$ python -q
>>> import numpy as np
>>> np.set_printoptions(precision=1, suppress=True, linewidth=160)
>>> def rnd(a):
...     return np.round(a, 1) + 0
... 
>>> Q, _ = np.linalg.qr(np.array([[0.1, -0.1, 1.4, -1.5, 0.4],
...     [-0.3, -1.7, -0.1, 1.7, 0.5],
...     [0.2, -0.8, 0.0, -1.2, -0.7],
...     [0.2, -0.1, 0.7, -0.1, -0.5],
...     [0.5, 0.4, 1.1, 0.8, 1.2]]))
>>> K = 2 * Q
>>> rnd(K)
array([[-0.3, -0.3,  1.7,  0.9,  0.4],
       [ 0.9, -1.5,  0.3, -0.8,  0.1],
       [-0.6, -1.2, -0.9,  1.2,  0.2],
       [-0.6, -0.4,  0.3, -0.1, -1.8],
       [-1.5, -0.2,  0.1, -1.1,  0.6]])
>>> Q = K.astype(float).copy()
>>> for j in range(5):
...     Q[:, j] -= Q[:, :j] @ (Q[:, :j].T @ Q[:, j])
...     Q[:, j] /= np.linalg.norm(Q[:, j])
... 
>>> rnd(Q)
array([[-0.2, -0.1,  0.9,  0.4,  0.2],
       [ 0.5, -0.8,  0.2, -0.4,  0.1],
       [-0.3, -0.6, -0.5,  0.6,  0.1],
       [-0.3, -0.2,  0.2, -0.1, -0.9],
       [-0.8, -0.1,  0. , -0.6,  0.3]])
>>> x0 = np.array([-2, -2, 3, 2, -3])
>>> rhs = K @ x0
>>> coef, lr = np.zeros(5), 1 / np.linalg.norm(K, 2) ** 2
>>> for i in range(250):
...     coef -= lr * K.T @ (K @ coef - rhs)
...     if i % 50 == 0: print(i, round(np.linalg.norm(K @ coef - rhs), 1))
... 
0 0.0
50 0.0
100 0.0
150 0.0
200 0.0
>>> rnd(coef)
array([-2., -2.,  3.,  2., -3.])
>>> rnd(np.linalg.cond(K))
np.float64(1.0)
>>> rng = np.random.default_rng(758)
>>> lab = rng.permutation(5)
>>> lab
array([4, 3, 0, 2, 1])
>>> A2 = K[lab][:, lab]
>>> rnd(A2)
array([[ 0.6, -1.1, -1.5,  0.1, -0.2],
       [-1.8, -0.1, -0.6,  0.3, -0.4],
       [ 0.4,  0.9, -0.3,  1.7, -0.3],
       [ 0.2,  1.2, -0.6, -0.9, -1.2],
       [ 0.1, -0.8,  0.9,  0.3, -1.5]])
>>> A2 = np.linalg.inv(K)
>>> rnd(np.linalg.inv(A2))
array([[-0.3, -0.3,  1.7,  0.9,  0.4],
       [ 0.9, -1.5,  0.3, -0.8,  0.1],
       [-0.6, -1.2, -0.9,  1.2,  0.2],
       [-0.6, -0.4,  0.3, -0.1, -1.8],
       [-1.5, -0.2,  0.1, -1.1,  0.6]])
>>> rnd(np.linalg.slogdet(K)[0])
np.float64(1.0)
>>> rnd(K @ A2)
array([[1., 0., 0., 0., 0.],
       [0., 1., 0., 0., 0.],
       [0., 0., 1., 0., 0.],
       [0., 0., 0., 1., 0.],
       [0., 0., 0., 0., 1.]])
>>> np.allclose(A2, K.T)
False
>>> rnd(np.linalg.det(K) * np.linalg.det(A2))
np.float64(1.0)
>>> f = np.array([2, 0, 2, 0, 2, 1, 2]) + 0.5
>>> feats = np.eye(7) - 2 * np.outer(f, f) / (f @ f)
>>> rnd(feats)
array([[ 0.5, -0.1, -0.5, -0.1, -0.5, -0.3, -0.5],
       [-0.1,  1. , -0.1,  0. , -0.1, -0.1, -0.1],
       [-0.5, -0.1,  0.5, -0.1, -0.5, -0.3, -0.5],
       [-0.1,  0. , -0.1,  1. , -0.1, -0.1, -0.1],
       [-0.5, -0.1, -0.5, -0.1,  0.5, -0.3, -0.5],
       [-0.3, -0.1, -0.3, -0.1, -0.3,  0.8, -0.3],
       [-0.5, -0.1, -0.5, -0.1, -0.5, -0.3,  0.5]])
>>> A2 = np.array([[1, 2, 2],
...     [2, -1, 1],
...     [0, 1, -1],
...     [-2, 0, 2],
...     [2, -1, 0],
...     [0, 2, -1],
...     [1, 0, -1]])
>>> rnd(np.einsum("ik,kj->ij", feats, A2))
array([[-0.8,  0.6,  2. ],
       [ 1.6, -1.3,  1. ],
       [-1.8, -0.4, -1. ],
       [-2.4, -0.3,  2. ],
       [ 0.2, -2.4,  0. ],
       [-1.1,  1.2, -1. ],
       [-0.8, -1.4, -1. ]])
>>> rnd(feats @ A2)
array([[-0.8,  0.6,  2. ],
       [ 1.6, -1.3,  1. ],
       [-1.8, -0.4, -1. ],
       [-2.4, -0.3,  2. ],
       [ 0.2, -2.4,  0. ],
       [-1.1,  1.2, -1. ],
       [-0.8, -1.4, -1. ]])
>>> rnd(np.einsum("ik,kj->ji", feats, A2))
array([[-0.8,  1.6, -1.8, -2.4,  0.2, -1.1, -0.8],
       [ 0.6, -1.3, -0.4, -0.3, -2.4,  1.2, -1.4],
       [ 2. ,  1. , -1. ,  2. ,  0. , -1. , -1. ]])
>>> rnd(np.einsum("ij,ij->i", feats, feats))
array([1., 1., 1., 1., 1., 1., 1.])
>>> np.vstack([feats, A2.T]).shape
(10, 7)
